% python3 -q
>>> import numpy as np
>>> from numpy import linalg as LA
>>> np.set_printoptions(precision=3, suppress=True, linewidth=120, legacy="1.25")
>>> rd = lambda a: np.round(a, 3) + 0
>>> feats = np.array([[-0.28, 0.24, 0.0],
...     [-0.14, 0.12, 0.0],
...     [-1.54, 1.32, 0.0],
...     [-2.8, 2.4, 0.0],
...     [-0.14, 0.12, 0.0],
...     [0.84, -0.72, 0.0]])
>>> feats
array([[-0.28,  0.24,  0.  ],
       [-0.14,  0.12,  0.  ],
       [-1.54,  1.32,  0.  ],
       [-2.8 ,  2.4 ,  0.  ],
       [-0.14,  0.12,  0.  ],
       [ 0.84, -0.72,  0.  ]])
>>> # looks like rank 1
>>> rd(np.trace(LA.pinv(feats) @ feats))
1.0
>>> LA.lstsq(feats[:-1].T, feats[-1])[2]
1
>>> Z = np.sign(np.array([[3, 1, -3, 3], [-1, 3, -3, 2], [2, 1, -2, 2], [0, 1, 1, -1]]))
>>> M2 = (np.tril(Z, -1) + np.eye(4)) @ (np.triu(Z, 1) + np.eye(4))
>>> evals = np.array([-4, 3, 4, 5])
>>> E = np.rint(M2 * evals @ LA.inv(M2)) + 0
>>> E
array([[ 8.,  8., -4.,  3.],
       [ 0., -4.,  0.,  0.],
       [ 9.,  8., -5.,  7.],
       [ 6.,  0., -6.,  9.]])
>>> W = np.array([[1, 2, 0, 2], [0, 1, 1, 1], [0, 0, 0, 2], [2, 2, 2, 1]])
>>> c = np.array([2, 5, 2, 1])
>>> hid = np.maximum(E @ W + c, 0)
>>> hid
array([[16., 35., 16., 20.],
       [ 2.,  1.,  0.,  0.],
       [25., 45., 24., 24.],
       [26., 35., 20., 10.]])
>>> LA.matrix_rank(hid)
4
>>> Z = np.array([[-1, 3], [-1, -1], [-2, 1], [3, 1]])
>>> hid @ Z
array([[-23.,  49.],
       [ -3.,   5.],
       [-46.,  78.],
       [-71.,  73.]])
>>> W @ Z
array([[ 3,  3],
       [ 0,  1],
       [ 6,  2],
       [-5,  7]])
>>> (hid @ Z).round(6).argmax(axis=1)
array([1, 1, 1, 1])
>>> E - E[0]
array([[  0.,   0.,   0.,   0.],
       [ -8., -12.,   4.,  -3.],
       [  1.,   0.,  -1.,   4.],
       [ -2.,  -8.,  -2.,   6.]])
>>> E[4]
Traceback (most recent call last):
  File "<python-input-24>", line 1, in <module>
    E[4]
    ~^^^
IndexError: index 4 is out of bounds for axis 0 with size 4
>>> E.shape
(4, 4)
>>> E.sum(axis=0)
array([ 23.,  12., -15.,  19.])
>>> E.mean(axis=0)
array([ 5.75,  3.  , -3.75,  4.75])
>>> np.diff(E, axis=0)
array([[ -8., -12.,   4.,  -3.],
       [  9.,  12.,  -5.,   7.],
       [ -3.,  -8.,  -1.,   2.]])
>>> np.zeros(4, 4)
Traceback (most recent call last):
  File "<python-input-29>", line 1, in <module>
    np.zeros(4, 4)
    ~~~~~~~~^^^^^^
TypeError: Cannot interpret '4' as a data type
>>> np.abs(E).max()
9.0
>>> np.count_nonzero(E)
12
>>> LA.matrix_rank(E)
4
>>> x0 = np.array([0, 3, 1, 1])
>>> h1 = np.maximum(E @ x0, 0)
>>> np.flatnonzero(h1 > 1e-9)
array([0, 2, 3])
>>> h1
array([23.,  0., 26.,  3.])
>>> np.maximum(E @ (3 * x0), 0)
array([69.,  0., 78.,  9.])
>>> m1 = np.array([[0, 1, 0, 1, 1],
...     [1, 0, 1, 0, 1],
...     [0, 1, 0, 0, 1],
...     [1, 0, 0, 0, 1],
...     [1, 1, 1, 1, 0]])
>>> # symmetric
>>> evals, vecs = LA.eigh(m1)
>>> x0 = np.array([1, 2, 1, 0, 0])
>>> rd(LA.eigvalsh(m1[1:, 1:]))
array([-1.481, -1.   ,  0.311,  2.17 ])
>>> rd(x0 @ m1 @ x0 / (x0 @ x0)), rd(evals[0]), rd(evals[-1])
(1.333, -1.618, 2.935)
>>> x0 @ m1 @ x0
8
>>> K = np.load("case9.npy")
>>> rd(K)
array([[-0.309,  0.472,  0.426, -0.708],
       [-0.309, -0.36 ,  0.797,  0.374],
       [-0.463,  0.67 , -0.141,  0.563],
       [ 0.772,  0.446,  0.405,  0.204]])
>>> O, R = LA.qr(K)
>>> rd(R)
array([[1., 0., 0., 0.],
       [0., 1., 0., 0.],
       [0., 0., 1., 0.],
       [0., 0., 0., 1.]])
>>> rd(np.abs(np.diag(R)))
array([1., 1., 1., 1.])
>>> rng = np.random.default_rng(643)
>>> z = rng.permutation(4)
>>> z
array([1, 3, 0, 2])
>>> M2 = K[z][:, z]
>>> np.allclose(M2, K)
False
>>> rd(M2)
array([[-0.36 ,  0.374, -0.309,  0.797],
       [ 0.446,  0.204,  0.772,  0.405],
       [ 0.472, -0.708, -0.309,  0.426],
       [ 0.67 ,  0.563, -0.463, -0.141]])
>>> rd(LA.det(M2)), rd(LA.det(K[z]))
(-1.0, 1.0)
>>> rd(np.trace(M2))
-0.605
>>> rd(np.diag(M2))
array([-0.36 ,  0.204, -0.309, -0.141])
